$ python -q
>>> import numpy as np
>>> import numpy.linalg as la
>>> np.set_printoptions(precision=1, suppress=True, linewidth=120, floatmode="fixed")
>>> rd = lambda a: np.round(a, 1) + 0
>>> arr = np.loadtxt("layer15.csv", delimiter=",")
>>> arr
array([[ 0.0,  1.0,  0.0,  4.0],
       [ 0.0,  0.0, -2.0,  0.0],
       [ 0.0,  0.0, -2.0,  0.0],
       [ 0.0,  0.0,  0.0,  0.0],
       [ 0.0,  0.0,  0.0,  0.0],
       [ 0.0, -4.0,  0.0,  0.0],
       [ 1.0,  0.0,  0.0,  5.0]])
>>> x0 = np.array([-2, 2, 2, 3])
>>> target = arr @ x0
>>> rd(la.lstsq(arr, target)[0])
array([-2.0,  2.0,  2.0,  3.0])
>>> rng = np.random.default_rng(56)
>>> target = target + 0.3 * rng.normal(size=7)
>>> rd(target)
array([13.7, -3.9, -3.5,  0.3,  0.1, -7.6, 13.2])
>>> c, *_ = la.lstsq(arr, target)
>>> [round(float(la.norm(la.solve(arr.T @ arr + lam * np.eye(4), arr.T @ target))), 2) for lam in (0, 1, 10, 100)]
[4.28, 3.68, 2.73, 0.93]
>>> c.round()
array([-2.0,  2.0,  2.0,  3.0])
>>> rd(arr.T @ (target - arr @ c))
array([0.0, 0.0, 0.0, 0.0])
>>> rd(la.norm(target - arr @ c))
np.float64(0.4)
>>> M = np.load("x.npy")
>>> rd(M)
array([[0.0, 0.2, 0.0, 0.0],
       [0.2, 0.9, 0.2, 0.2],
       [0.0, 0.2, 0.0, 0.0],
       [0.0, 0.2, 0.0, 0.0]])
>>> Uu, sig, Vh = la.svd(M)
>>> vecs = Vh[:(sig > 1e-8).sum()]
>>> x0 = M[1] + 2 * M[2] + rng.integers(2) * np.eye(4)[3]
>>> rd(x0)
array([0.2, 1.2, 0.2, 0.2])
>>> np.allclose(vecs.T @ vecs @ x0, x0)
True
>>> rd(np.diag(vecs.T @ vecs))
array([0.0, 0.9, 0.0, 0.0])
>>> vals, vecs = la.eigh(M)
>>> x0 = np.array([0, 1, 2, 2])
>>> rd(np.abs(M).sum(axis=1).max()), np.abs(vals).max()
(np.float64(1.4), np.float64(1.0))
>>> rd(x0 @ M @ x0 / (x0 @ x0)), rd(vals[0]), vals[-1]
(np.float64(0.3), np.float64(0.0), np.float64(1.0))
>>> rd(la.eigvalsh(M[1:, 1:]))
array([0.0, 0.0, 1.0])
>>> (np.sign(vecs[:, -1].round(6)) == np.sign(vecs[0, -1].round(6))).astype(int)
array([1, 1, 1, 1])
>>> r = la.matrix_rank(M)
>>> r
np.int64(1)
>>> N = la.svd(M)[2][r:].T
>>> rd(M @ N)
array([[0.0, 0.0, 0.0],
       [0.0, 0.0, 0.0],
       [0.0, 0.0, 0.0],
       [0.0, 0.0, 0.0]])
>>> [int(la.matrix_rank(M[:, :j + 1])) for j in range(4)]
[1, 1, 1, 1]
>>> P = np.triu(np.array([[2, 3, 1, 2], [2, 1, 3, 2], [3, 0, 2, 3], [0, 2, 0, 2]]), 1) + np.eye(4)
>>> other = P @ M @ la.inv(P)
>>> rd(la.det(other))
np.float64(0.0)
>>> rd(np.trace(other)), np.trace(M)
(np.float64(1.0), np.float64(1.0))
>>> rd(P @ M - M @ P)
array([[ 0.6,  3.1,  0.1,  0.1],
       [ 0.2,  0.4, -2.7, -2.5],
       [ 0.1,  0.4, -0.5, -0.4],
       [ 0.0, -0.1, -0.6, -0.5]])
>>> rd(np.poly(other))
array([ 1.0, -1.0,  0.0,  0.0,  0.0])
>>> J = np.load("case19.npy")
>>> J
array([[-0.3,  0.7,  0.9,  2.5],
       [-2.2, -0.7, -0.3, -1.1],
       [ 0.7,  1.1,  0.4,  0.3],
       [ 0.2,  0.1, -0.7, -0.6],
       [ 0.8, -0.5, -0.7, -1.7],
       [-0.2,  2.7, -0.2, -0.6],
       [ 0.8, -0.6,  0.5, -0.3],
       [ 0.5, -0.8, -1.0, -1.0]])
>>> O, Rm = la.qr(arr)
>>> rd(np.abs(np.diag(Rm)))
array([1.0, 4.1, 2.8, 3.9])
>>> rd(O.T @ O)
array([[1.0, 0.0, 0.0, 0.0],
       [0.0, 1.0, 0.0, 0.0],
       [0.0, 0.0, 1.0, 0.0],
       [0.0, 0.0, 0.0, 1.0]])
>>> rd(O @ Rm)
array([[ 0.0,  1.0,  0.0,  4.0],
       [ 0.0,  0.0, -2.0,  0.0],
       [ 0.0,  0.0, -2.0,  0.0],
       [ 0.0,  0.0,  0.0,  0.0],
       [ 0.0,  0.0,  0.0,  0.0],
       [ 0.0, -4.0,  0.0,  0.0],
       [ 1.0,  0.0,  0.0,  5.0]])
>>> F = np.array([[2, 2, 1, 2, 2, 0, 0, 0],
...     [0, 1, 2, 2, 0, 0, 1, 0],
...     [1, 0, 0, 1, 0, 0, 0, 0],
...     [0, 2, 0, 1, 0, 0, 1, 0],
...     [1, 0, 2, 0, 0, 0, 1, 0],
...     [0, 0, 0, 0, 0, 2, 0, 2],
...     [1, 0, 2, 0, 1, 0, 2, 0],
...     [0, 0, 0, 0, 0, 1, 0, 0]])
>>> rd(la.norm(F, axis=1))
array([4.1, 3.2, 1.4, 2.4, 2.4, 2.8, 3.2, 1.0])
>>> rd(la.norm(F, axis=0))
array([2.6, 3.0, 3.6, 3.2, 2.2, 2.2, 2.6, 2.0])
>>> rd(la.norm(F, "nuc"))
np.float64(17.8)
>>> la.norm(F, axis=1).argmax()
np.int64(0)
>>> rd(la.norm(F, 1)), rd(la.norm(F, np.inf))
(np.float64(7.0), np.float64(9.0))
>>> rd(la.norm(F) ** 2 / la.norm(F, 2) ** 2)
np.float64(1.8)
>>> rd(la.norm(F, 2))
np.float64(5.7)
>>> u = np.array([3, -2, 0])
>>> np.correlate(F[1], F[2], "full")
array([0, 0, 0, 0, 0, 1, 2, 2, 1, 2, 3, 0, 0, 1, 0])
>>> np.convolve(F[1], u)
array([ 0,  3,  4,  2, -4,  0,  3, -2,  0,  0])
>>> np.polyval(u, F[1])
array([0, 1, 8, 8, 0, 0, 1, 0])
>>> np.cross(F[1, :3], F[2, :3])
array([ 0,  2, -1])
